>>> import numpy as np
>>> from numpy import linalg as LA
>>> np.set_printoptions(precision=3, suppress=True, linewidth=100, sign=" ")
>>> rd = lambda a: np.round(a, 3) + 0
>>> data = np.loadtxt("layer7.csv", delimiter=",")
>>> data
array([[  5.,   2.,   3.,   2.,   3.,   0.],
       [  4.,   3.,   1.,   2.,   3.,   0.],
       [  0.,   1.,   6.,   7.,   8.,   6.],
       [  0.,   1.,   6.,   7.,   8.,   6.],
       [  5.,   2.,   3.,   2.,   3.,   0.],
       [  0.,   0.,   0.,   0.,   0.,   0.],
       [  8.,   4.,   7.,   9.,   9.,   4.],
       [  0.,   0.,   2.,   4.,   4.,   2.],
       [  5.,   5.,   5.,   6.,   4.,   9.],
       [  9.,   5.,   4.,   4.,   6.,   0.],
       [ 14.,   7.,  10.,  12.,   9.,   9.],
       [  0.,   0.,   0.,   0.,   0.,   0.],
       [  4.,   4.,   5.,   5.,   7.,   4.],
       [  9.,   3.,   7.,   5.,   5.,   2.],
       [  4.,   2.,   8.,   6.,   6.,   6.],
       [  4.,   1.,   6.,   7.,   6.,   4.],
       [  4.,   1.,   4.,   3.,   2.,   2.],
       [  4.,   3.,   1.,   2.,   3.,   0.],
       [ 10.,   7.,   8.,   8.,   7.,   9.],
       [  4.,   1.,   6.,   7.,   6.,   4.],
       [  0.,   1.,   4.,   3.,   4.,   4.],
       [  5.,   3.,   7.,   5.,   7.,   4.],
       [  0.,   0.,   2.,   4.,   4.,   2.],
       [  4.,   2.,   8.,   6.,   6.,   6.],
       [ 10.,   6.,   6.,   9.,   7.,   7.],
       [  4.,   3.,   3.,   6.,   7.,   2.],
       [  0.,   1.,   4.,   3.,   4.,   4.],
       [  4.,   1.,   4.,   3.,   2.,   2.]])
>>> Z = data[[22, 4]].astype(float)
>>> for _ in range(3):
...     z = LA.norm(data[:, None] - Z, axis=-1).argmin(axis=1)
...     Z = np.array([data[z == j].mean(axis=0) for j in range(2)])
... 
>>> z
array([ 0,  0,  0,  0,  0,  0,  1,  0,  1,  1,  1,  0,  1,  1,  1,  1,  0,  0,  1,  1,  0,  1,  0,
        1,  1,  1,  0,  0])
>>> rd(Z[1] - Z[0])
array([ 4.857,  2.643,  3.571,  3.786,  3.143,  3.   ])
>>> np.bincount(z)
array([ 14,  14])
>>> np.abs(Z[1] - Z[0]).argmax()
np.int64(0)
>>> rd(Z)
array([[ 1.857,  1.143,  2.857,  3.   ,  3.429,  2.   ],
       [ 6.714,  3.786,  6.429,  6.786,  6.571,  5.   ]])
